% python3 -q
>>> import numpy as np
>>> import numpy.linalg as la
>>> np.set_printoptions(precision=3, suppress=True, linewidth=160, floatmode="fixed")
>>> def tidy(a):
...     return np.round(a, 3) + 0
... 
>>> data = np.loadtxt("mat.csv", delimiter=",")
>>> data
array([[-0.700,  3.172,  0.100,  0.800],
       [ 0.500, -0.966,  1.400, -0.200],
       [-0.300, -4.835, -0.500, -1.200],
       [-0.500,  0.263,  0.100,  0.100],
       [ 0.100, -1.788,  0.400, -0.400],
       [-0.200, -5.417, -0.300, -1.300],
       [ 0.000, -0.503, -0.400, -0.100],
       [-1.500,  8.277,  1.000,  2.100],
       [-0.400,  7.661,  0.800,  1.900],
       [ 0.800,  2.097, -1.100,  0.500],
       [ 0.400,  1.229,  0.100,  0.300],
       [ 0.600, -0.550, -1.000, -0.100],
       [ 0.600, -2.635,  0.100, -0.700],
       [-0.400, -1.961,  0.100, -0.500],
       [ 2.500, -2.002,  0.200, -0.500],
       [ 0.600, -1.129,  0.600, -0.300],
       [ 0.100, -3.563, -0.800, -0.900],
       [ 0.400, -4.887, -0.400, -1.200]])
>>> Xc = data - data.mean(axis=0)
>>> V = la.svd(Xc)[2][:3]
>>> Y = Xc - Xc @ V.T @ V
>>> tidy(Y.std(axis=0))
array([0.000, 0.006, 0.000, 0.023])
>>> mat = -3 * np.eye(4) + np.eye(4, k=1)
>>> mat
array([[-3.000,  1.000,  0.000,  0.000],
       [ 0.000, -3.000,  1.000,  0.000],
       [ 0.000,  0.000, -3.000,  1.000],
       [ 0.000,  0.000,  0.000, -3.000]])
>>> w, V = la.eig(mat)
>>> np.prod(w)
np.float64(81.0)
>>> mat @ V[:, 0] - w[0] * V[:, 0]
array([0.000, 0.000, 0.000, 0.000])
>>> w
array([-3.000, -3.000, -3.000, -3.000])
>>> W0 = np.loadtxt("arr.csv", delimiter=",")
>>> W0
array([[ 0.200, -1.900,  0.800, -0.500, -1.000, -5.630],
       [-1.100,  0.100,  1.200,  0.100,  0.000,  0.418],
       [-1.700,  0.700,  1.100, -0.600,  0.200,  2.237],
       [ 0.000, -0.200, -0.400,  0.900,  0.100, -0.041],
       [-0.700,  0.300, -0.500,  0.700,  0.000,  1.060],
       [ 3.000,  0.000,  0.300, -0.300,  0.500, -0.284],
       [-0.600, -0.100, -0.900,  0.100,  1.100, -0.226],
       [ 0.500, -0.300,  0.000,  0.800,  0.500, -0.503],
       [-0.800, -2.000, -0.700, -1.500, -1.000, -5.967],
       [ 0.100, -0.600,  0.100,  0.100,  2.000, -2.056],
       [-0.100,  0.000, -0.700,  0.900, -0.700,  0.005],
       [ 1.000,  0.100,  1.400, -1.900, -1.100,  0.100],
       [ 1.000,  1.100,  0.000, -0.800, -0.800,  2.876],
       [ 1.500,  0.400,  3.000,  0.500,  0.600,  0.882],
       [-0.100,  0.600,  0.000, -0.400,  0.200,  1.442],
       [-0.600,  0.300,  1.300,  0.200,  0.700,  0.642],
       [-2.600,  0.600, -1.600, -0.500, -0.100,  1.350],
       [ 1.500, -0.300,  0.500, -0.800,  0.000, -0.337],
       [ 0.300,  0.200, -1.400,  1.400, -0.800,  0.860],
       [-0.600,  1.300, -0.300,  2.500,  2.400,  3.793],
       [-0.300, -2.500,  0.300, -1.900,  2.000, -7.313],
       [ 0.400,  1.700,  0.300, -0.300, -0.500,  4.924],
       [ 0.100, -0.600, -0.100, -0.900,  0.400, -2.381],
       [-1.500,  0.700,  0.200,  0.400,  0.400,  2.260],
       [-0.300, -0.200,  0.500,  1.500,  1.800, -0.875],
       [ 0.100, -0.100,  0.800,  1.100,  0.100, -0.504],
       [ 1.200, -0.200,  0.200, -0.800, -2.400, -0.782],
       [-0.300,  0.000,  0.500, -0.200,  0.000, -0.076]])
>>> Xc = W0 - W0.mean(axis=0)
>>> Uu, s, vt = la.svd(Xc, full_matrices=False)
>>> np.abs(Uu[:, 0]).argmax()
np.int64(20)
>>> np.searchsorted(np.cumsum(s ** 2) / (s ** 2).sum(), 0.9) + 1
np.int64(3)
>>> tidy((s ** 2).sum() ** 2 / (s ** 4).sum())
np.float64(2.059)
>>> (np.sign(Uu[:, 0]) == np.sign(Uu[0, 0])).astype(int)
array([1, 0, 0, 0, 0, 1, 1, 1, 1, 1, 0, 1, 0, 0, 0, 0, 0, 1, 0, 0, 1, 0, 1, 0, 1, 1, 1, 0])
>>> tidy(s)
array([15.001,  6.647,  5.707,  4.510,  3.423,  0.453])
>>> x = np.array([5, 5, 6, 5, 8, 2])
>>> rhs = W0 @ x
>>> beta, lr = np.zeros(6), 1 / la.norm(W0, 2) ** 2
>>> for i in range(50):
...     beta -= lr * W0.T @ (W0 @ beta - rhs)
...     if i % 10 == 0: print(i, round(la.norm(W0 @ beta - rhs), 3))
... 
0 59.795
10 11.907
20 2.945
30 1.849
40 1.776
>>> tidy(la.cond(W0))
np.float64(32.747)
>>> tidy(beta)
array([5.012, 1.377, 6.035, 4.885, 8.060, 3.247])
>>> rng = np.random.default_rng(47)
>>> Y = W0 + rng.integers(-2, 3, (28, 5)) @ rng.integers(-2, 3, (5, 6))
>>> tidy(Y)
array([[  3.200,  -4.900,   1.800,   3.500,  -5.000,  -3.630],
       [  4.900,   2.100,  -2.800,   0.100,   2.000,   8.418],
       [ -0.700,  -6.300,   2.100,  -2.600,   8.200,  -0.763],
       [ -2.000,   3.800,  -2.400,   0.900,   6.100,  -4.041],
       [  0.300,  -4.700,   2.500,  -5.300,  -2.000,   2.060],
       [ -4.000,  -6.000,   4.300,  -6.300,   3.500,  -6.284],
       [  1.400,  -1.100,  -1.900,   4.100,   1.100,   1.774],
       [ -1.500,  -2.300,   0.000,  -1.200,  10.500,  -7.503],
       [  1.200,  -4.000,  -1.700,   6.500,  -3.000,  -2.967],
       [ -0.900,   3.400,   0.100,   2.100,  -7.000,   1.944],
       [-10.100,   2.000,   3.300,  -3.100,  -2.700,  -9.995],
       [ -5.000,   0.100,   4.400,  -7.900,  -4.100,  -2.900],
       [ -3.000,   2.100,   0.000,  -0.800,   2.200,  -1.124],
       [  5.500,  -1.600,   4.000,  -7.500,   0.600,   3.882],
       [  2.900,   1.600,   0.000,   7.600,  -9.800,   6.442],
       [  1.400,  -0.700,   2.300,  -5.800,  -1.300,   3.642],
       [ -4.600,   4.600,  -0.600,   3.500,  -9.100,   1.350],
       [  5.500,  -8.300,  -0.500,   3.200,  11.000,  -2.337],
       [  0.300,   6.200,  -5.400,   1.400,   3.200,   2.860],
       [ -3.600,   4.300,  -2.300,   2.500,  10.400,  -1.207],
       [ -8.300,  -0.500,   2.300,   0.100,   0.000, -14.313],
       [  3.400,   4.700,  -1.700,  -2.300,   1.500,   6.924],
       [  3.100,  -3.600,  -1.100,   7.100,   1.400,  -1.381],
       [  3.500,   0.700,  -2.800,   4.400,   1.400,   8.260],
       [  2.700,  -0.200,  -0.500,   5.500,  -0.200,   2.125],
       [  0.100,  -6.100,   3.800,  -4.900,   0.100,  -0.504],
       [ -4.800,  -0.200,   1.200,  -8.800,   2.600,  -4.782],
       [ -8.300,   0.000,   1.500,  -4.200,   7.000,  -8.076]])
>>> np.abs(Y - W0).sum(axis=1)
array([17.000, 22.000, 22.000, 18.000, 18.000, 32.000, 10.000, 23.000, 18.000, 20.000, 32.000, 21.000, 12.000, 18.000, 27.000, 15.000, 20.000, 30.000, 16.000,
       21.000, 23.000, 14.000, 17.000, 19.000, 13.000, 15.000, 24.000, 28.000])
>>> F = np.loadtxt("x.csv", delimiter=",")
>>> F
array([[-1.540,  0.770, -0.990,  0.220, -1.870,  1.100, -0.660,  0.880],
       [-0.840,  0.420, -0.540,  0.120, -1.020,  0.600, -0.360,  0.480],
       [ 0.840, -0.420,  0.540, -0.120,  1.020, -0.600,  0.360, -0.480],
       [ 0.700, -0.350,  0.450, -0.100,  0.850, -0.500,  0.300, -0.400]])
>>> tidy(F @ la.pinv(F) @ F)
array([[-1.540,  0.770, -0.990,  0.220, -1.870,  1.100, -0.660,  0.880],
       [-0.840,  0.420, -0.540,  0.120, -1.020,  0.600, -0.360,  0.480],
       [ 0.840, -0.420,  0.540, -0.120,  1.020, -0.600,  0.360, -0.480],
       [ 0.700, -0.350,  0.450, -0.100,  0.850, -0.500,  0.300, -0.400]])
>>> try:
...     la.inv(F)
... except la.LinAlgError as e:
...     print(e)
... 
Last 2 dimensions of the array must be square
>>> np.abs(np.diag(la.qr(F)[1])) > 1e-9
array([ True, False, False, False])
>>> np.unique(F.round(6), axis=0).shape
(4, 8)
>>> Uu, s, vt = la.svd(F)
>>> V = vt[:(s > 1e-8).sum()]
>>> x = F[3] + -2 * F[1] + rng.integers(2) * np.eye(8)[4]
>>> tidy(x)
array([ 2.380, -1.190,  1.530, -0.340,  2.890, -1.700,  1.020, -1.360])
>>> np.allclose(V.T @ V @ x, x)
True
>>> la.matrix_rank(np.vstack([F, x]))
np.int64(1)
